$ python3 -q
>>> import numpy as np
>>> np.set_printoptions(suppress=True, linewidth=120)
>>> J = np.loadtxt("m.csv", delimiter=",")
>>> print(J)
[[ 5. -1.  0.  0.  0.  0.  0.  0.  0.]
 [-1.  2. -1.  0.  0.  0.  0.  0.  0.]
 [ 0. -1.  4. -1.  0.  0.  0.  0.  0.]
 [ 0.  0. -1.  2. -1.  0.  0.  0.  0.]
 [ 0.  0.  0. -1.  0. -1.  0.  0.  0.]
 [ 0.  0.  0.  0. -1.  0. -1.  0.  0.]
 [ 0.  0.  0.  0.  0. -1.  1. -1.  0.]
 [ 0.  0.  0.  0.  0.  0. -1.  2. -1.]
 [ 0.  0.  0.  0.  0.  0.  0. -1.  2.]]
>>> print(np.all(np.linalg.eigvalsh(J) > 0))
False
>>> vec = np.array([-7, 3, 8, -7, -9, -4, -8, 8, 9])
>>> print(J @ (2 * vec))
[-76.  10.  72. -26.  22.  34. -24.  30.  20.]
>>> print(J @ vec)
[-38.   5.  36. -13.  11.  17. -12.  15.  10.]
>>> print(J @ np.ones(9))
[ 4.  0.  2.  0. -2. -2. -1.  0.  1.]
>>> print(J * vec)
[[-35.  -3.   0.  -0.  -0.  -0.  -0.   0.   0.]
 [  7.   6.  -8.  -0.  -0.  -0.  -0.   0.   0.]
 [ -0.  -3.  32.   7.  -0.  -0.  -0.   0.   0.]
 [ -0.   0.  -8. -14.   9.  -0.  -0.   0.   0.]
 [ -0.   0.   0.   7.  -0.   4.  -0.   0.   0.]
 [ -0.   0.   0.  -0.   9.  -0.   8.   0.   0.]
 [ -0.   0.   0.  -0.  -0.   4.  -8.  -8.   0.]
 [ -0.   0.   0.  -0.  -0.  -0.   8.  16.  -9.]
 [ -0.   0.   0.  -0.  -0.  -0.  -0.  -8.  18.]]
>>> print(np.sign((J @ vec).round(6)))
[-1.  1.  1. -1.  1.  1. -1.  1.  1.]
>>> print(np.trace(J))
18.0
>>> print(np.allclose(J, J.T))
True
>>> J.inv()
Traceback (most recent call last):
  File "<python-input-13>", line 1, in <module>
    J.inv()
    ^^^^^
AttributeError: 'numpy.ndarray' object has no attribute 'inv'
>>> print(round(float(np.linalg.det(J)), 2))
40.0
>>> vec = np.array([2, 2, 1, 1, -3, -1, 2, 2, -1])
>>> rhs = J @ vec
>>> coef, lr = np.zeros(9), 1 / np.linalg.norm(J, 2) ** 2
>>> for i in range(6):
...     coef -= lr * J.T @ (J @ coef - rhs)
...     if i % 1 == 0: print(i, round(np.linalg.norm(J @ coef - rhs), 2))
... 
0 5.99
1 5.18
2 4.68
3 4.32
4 4.01
5 3.75
>>> print(coef.round(2))
[ 1.53  0.23  0.15  0.79 -0.69 -0.36 -0.09  0.7  -1.19]
>>> feats = np.load("case6.npy")
>>> print(feats)
[[5. 1. 0. 0. 0. 0.]
 [0. 5. 1. 0. 0. 0.]
 [0. 0. 5. 1. 0. 0.]
 [0. 0. 0. 5. 1. 0.]
 [0. 0. 0. 0. 5. 1.]
 [0. 0. 0. 0. 0. 5.]]
>>> rng = np.random.default_rng(744619)
>>> idx = rng.permutation(6)
>>> print(idx)
[3 0 4 5 2 1]
>>> out = feats[idx][:, idx]
>>> print(np.allclose(out, feats))
False
>>> print(out)
[[5. 0. 1. 0. 0. 0.]
 [0. 5. 0. 0. 0. 1.]
 [0. 0. 5. 1. 0. 0.]
 [0. 0. 0. 5. 0. 0.]
 [1. 0. 0. 0. 5. 0.]
 [0. 0. 0. 0. 1. 5.]]
>>> print(np.round(np.sort(np.abs(np.linalg.eigvals(out))), 2))
[5. 5. 5. 5. 5. 5.]
>>> O, Rm = np.linalg.qr(feats)
>>> print(abs(Rm[0, 0]), np.round(np.linalg.norm(feats[:, 0]), 2))
5.0 5.0
>>> print(np.allclose(Rm.T @ Rm, feats.T @ feats))
True
>>> print(O.T @ O)
[[1. 0. 0. 0. 0. 0.]
 [0. 1. 0. 0. 0. 0.]
 [0. 0. 1. 0. 0. 0.]
 [0. 0. 0. 1. 0. 0.]
 [0. 0. 0. 0. 1. 0.]
 [0. 0. 0. 0. 0. 1.]]
>>> print(np.trace(O @ O.T))
6.0
>>> print(O)
[[ 1.  0.  0.  0.  0.  0.]
 [-0.  1.  0.  0.  0.  0.]
 [-0. -0.  1.  0.  0.  0.]
 [-0. -0. -0.  1.  0.  0.]
 [-0. -0. -0. -0.  1.  0.]
 [-0. -0. -0. -0. -0.  1.]]
>>> print([int(np.linalg.matrix_rank(np.linalg.matrix_power(feats, p))) for p in range(1, 7)])
[6, 6, 6, 6, 6, 6]
>>> print(np.linalg.matrix_rank(feats - feats[0, 0] * np.eye(6)))
5
>>> out = feats / np.sqrt((feats ** 2).mean(axis=1, keepdims=True))
>>> print(np.linalg.matrix_rank(feats - feats.mean(axis=1, keepdims=True)))
5
>>> print(np.linalg.matrix_rank(out) == np.linalg.matrix_rank(feats))
True
>>> print(np.round(np.linalg.norm(out, axis=1), 2))
[2.45 2.45 2.45 2.45 2.45 2.45]
>>> print(np.round(feats - feats.mean(axis=1, keepdims=True), 2))
[[ 4.    0.   -1.   -1.   -1.   -1.  ]
 [-1.    4.    0.   -1.   -1.   -1.  ]
 [-1.   -1.    4.    0.   -1.   -1.  ]
 [-1.   -1.   -1.    4.    0.   -1.  ]
 [-1.   -1.   -1.   -1.    4.    0.  ]
 [-0.83 -0.83 -0.83 -0.83 -0.83  4.17]]
>>> out = feats[0, 0] * feats[1:] - np.outer(feats[1:, 0], feats[0])
>>> print(out)
[[ 0. 25.  5.  0.  0.  0.]
 [ 0.  0. 25.  5.  0.  0.]
 [ 0.  0.  0. 25.  5.  0.]
 [ 0.  0.  0.  0. 25.  5.]
 [ 0.  0.  0.  0.  0. 25.]]
>>> print(np.flatnonzero(~out.round(6).any(axis=1)))
[]
>>> E = np.array([[1, -1, 1, -1, 1, -1, 1, -1],
...     [1, -1, -1, 1, -1, 1, 1, -1],
...     [1, 1, 1, 1, 1, 1, 1, 1],
...     [1, 1, 1, 1, -1, -1, -1, -1],
...     [1, -1, -1, 1, 1, -1, -1, 1]])
>>> r0, g = J[7], J[5]
>>> print(r0 @ r0)
6.0
>>> print(r0 @ g)
1.0
>>> p = (r0 @ g) / (r0 @ r0) * r0
>>> print(p.round(2))
[ 0.    0.    0.    0.    0.    0.   -0.17  0.33 -0.17]
>>> print(np.round(np.linalg.norm(r0 + g) ** 2 + np.linalg.norm(r0 - g) ** 2, 2))
16.0
>>> vec = np.array([-3, -6, 3, -6, -8, -3, 1, -2])
>>> print((E @ vec).argmax())
0
>>> print(E @ (2 * vec))
[ 20   4 -48   0 -28]
>>> print(np.sign((E @ vec).round(6)))
[ 1  1 -1  0 -1]
>>> W0 = np.load("run13.npy")
>>> print(W0)
[[ 2 -5  0 -2  1 -3]
 [-5  0  4  3 -4 -4]
 [ 0  4  0  5 -1 -2]
 [-2  3  5  0  1 -1]
 [ 1 -4 -1  1 -2 -4]
 [-3 -4 -2 -1 -4  6]]
>>> vec = np.array([-1, -1, 0, -3, -2, -1])
>>> rhs = W0 @ vec
>>> print(rhs)
[ 10   8 -15  -2   8  12]
>>> print(np.round(np.linalg.solve(W0, rhs + W0[:, 1]), 2) + 0)
[-1.  0.  0. -3. -2. -1.]
>>> print(np.round(np.linalg.solve(W0.T, W0[0]), 2) + 0)
[1. 0. 0. 0. 0. 0.]
>>> print(np.round(np.linalg.solve(W0, -3 * rhs), 2) + 0)
[3. 3. 0. 9. 6. 3.]
>>> print(np.round(np.linalg.solve(W0, rhs), 2) + 0)
[-1. -1.  0. -3. -2. -1.]
>>> print(np.round(np.sort(np.abs(np.linalg.eigvals(W0))), 2))
[ 0.4   0.94  6.    8.95  9.04 11.54]
>>> print((W0 + W0.T) / 2)
[[ 2. -5.  0. -2.  1. -3.]
 [-5.  0.  4.  3. -4. -4.]
 [ 0.  4.  0.  5. -1. -2.]
 [-2.  3.  5.  0.  1. -1.]
 [ 1. -4. -1.  1. -2. -4.]
 [-3. -4. -2. -1. -4.  6.]]
>>> print(np.linalg.matrix_power(W0, 4))
[[ 3699 -1561 -2492 -2164  2608   337]
 [-1561  8757  4144  3929  1409 -2207]
 [-2492  4144  4481  3074  -512 -4006]
 [-2164  3929  3074  3859 -1214 -3545]
 [ 2608  1409  -512 -1214  3039   -23]
 [  337 -2207 -4006 -3545   -23  8297]]
>>> print(np.allclose(W0, W0.T))
True
>>> print(W0 @ W0)
[[ 43  -8 -25 -15  30  -6]
 [ -8  82  27  30  18  -4]
 [-25  27  46  13  -1 -29]
 [-15  30  13  40 -17 -26]
 [ 30  18  -1 -17  39  -2]
 [ -6  -4 -29 -26  -2  82]]
>>> np.linalg.determinant(W0)
Traceback (most recent call last):
  File "<python-input-70>", line 1, in <module>
    np.linalg.determinant(W0)
    ^^^^^^^^^^^^^^^^^^^^^
AttributeError: module 'numpy.linalg' has no attribute 'determinant'
>>> O, V = np.linalg.qr(W0[:, :4])[0], np.linalg.qr(W0[:, 4:])[0]
>>> s = np.linalg.svd(O.T @ V, compute_uv=False)
>>> print(np.round(np.degrees(np.arccos(s.clip(0, 1))), 2))
[ 5.3  15.56]
>>> idx = rng.permutation(6)
>>> out = W0[:, idx] * rng.choice([-1, 1], 6)
>>> print(out)
[[ 2  5  1  2 -3  0]
 [-3  0 -4 -5 -4 -4]
 [-5 -4 -1  0 -2  0]
 [ 0 -3  1 -2 -1 -5]
 [-1  4 -2  1 -4  1]
 [ 1  4 -4 -3  6  2]]
>>> U, _, VT = np.linalg.svd(W0.T @ out)
>>> print(np.round(U @ VT, 2) + 0)
[[ 0.  0.  0.  1.  0.  0.]
 [ 0. -1.  0.  0.  0.  0.]
 [ 0.  0.  0.  0.  0. -1.]
 [-1.  0.  0.  0.  0.  0.]
 [ 0.  0.  1.  0.  0.  0.]
 [ 0.  0.  0.  0.  1.  0.]]
>>> data = np.load("out15.npy")
>>> print(data)
[[-1 -1 -1]
 [-1 -2 -2]
 [-1 -2 -3]]
>>> print(np.round(data.mean(axis=0), 2))
[-1.   -1.67 -2.  ]
>>> print(np.count_nonzero(data))
9
>>> print(np.round(np.linalg.norm(data), 2))
5.1
>>> print(data.sum(axis=1))
[-3 -5 -6]
>>> print(np.abs(data).max())
3
>>> print(np.unravel_index(np.abs(data).argmax(), data.shape))
(np.int64(2), np.int64(2))
>>> print(np.round(np.linalg.det(data.T), 2))
-1.0
>>> print(np.round(np.linalg.eigvals(data), 2))
[-5.05 -0.64 -0.31]
>>> print(np.round(np.linalg.det(2 * data), 2), round(np.linalg.det(data), 2))
-8.0 -1.0
>>> print(round(np.linalg.det(data[::-1]), 2))
1.0
>>> r0 = np.array([0, 2, -3])
>>> out = data + np.outer(r0, np.eye(3)[0])
>>> print(np.linalg.matrix_rank(np.linalg.inv(out) - np.linalg.inv(data), tol=1e-8))
1
>>> print(out)
[[-1. -1. -1.]
 [ 1. -2. -2.]
 [-4. -2. -3.]]
>>> vals, V = np.linalg.eigh(data)
>>> print(np.round(np.linalg.eigvalsh(data @ data), 2))
[ 0.09  0.41 25.49]
>>> print(np.round(np.linalg.eigvalsh(data + -1 * np.eye(3)), 2))
[-6.05 -1.64 -1.31]
>>> print(np.round(V @ np.diag(vals) @ V.T, 2))
[[-1. -1. -1.]
 [-1. -2. -2.]
 [-1. -2. -3.]]
>>> print(vals.round(2))
[-5.05 -0.64 -0.31]
>>> print(np.round(V.T @ data @ V, 2) + 0)
[[-5.05  0.    0.  ]
 [ 0.   -0.64  0.  ]
 [ 0.    0.   -0.31]]
>>> print(np.round(V.T @ V, 2) + 0)
[[1. 0. 0.]
 [0. 1. 0.]
 [0. 0. 1.]]
>>> print((vals > 1e-8).sum(), (vals < -1e-8).sum())
0 3
>>> print(np.round(vals.sum(), 2), np.trace(data))
-6.0 -6
>>> m1 = np.loadtxt("arr.csv", delimiter=",")
>>> print(m1)
[[ 2.  0. -3.]
 [ 1.  3.  2.]
 [-3. -2.  1.]
 [-3. -3.  3.]
 [ 1.  3.  2.]
 [ 0.  2.  2.]]
>>> out = np.c_[m1[:, :1] @ np.array([[1]]), np.array([2, -2, 4, -9, 2, -5])]
>>> print(out)
[[ 2.  2.]
 [ 1. -2.]
 [-3.  4.]
 [-3. -9.]
 [ 1.  2.]
 [ 0. -5.]]
>>> print(np.round(np.linalg.lstsq(m1, out[:, 0])[0], 2) + 0)
[1. 0. 0.]
>>> print(np.round(np.linalg.norm(np.linalg.qr(m1)[0].T @ out, axis=0) ** 2 / ((out ** 2).sum(axis=0) + 1e-12), 2))
[1.   0.74]
>>> print(np.linalg.matrix_rank(np.c_[m1, out]))
4
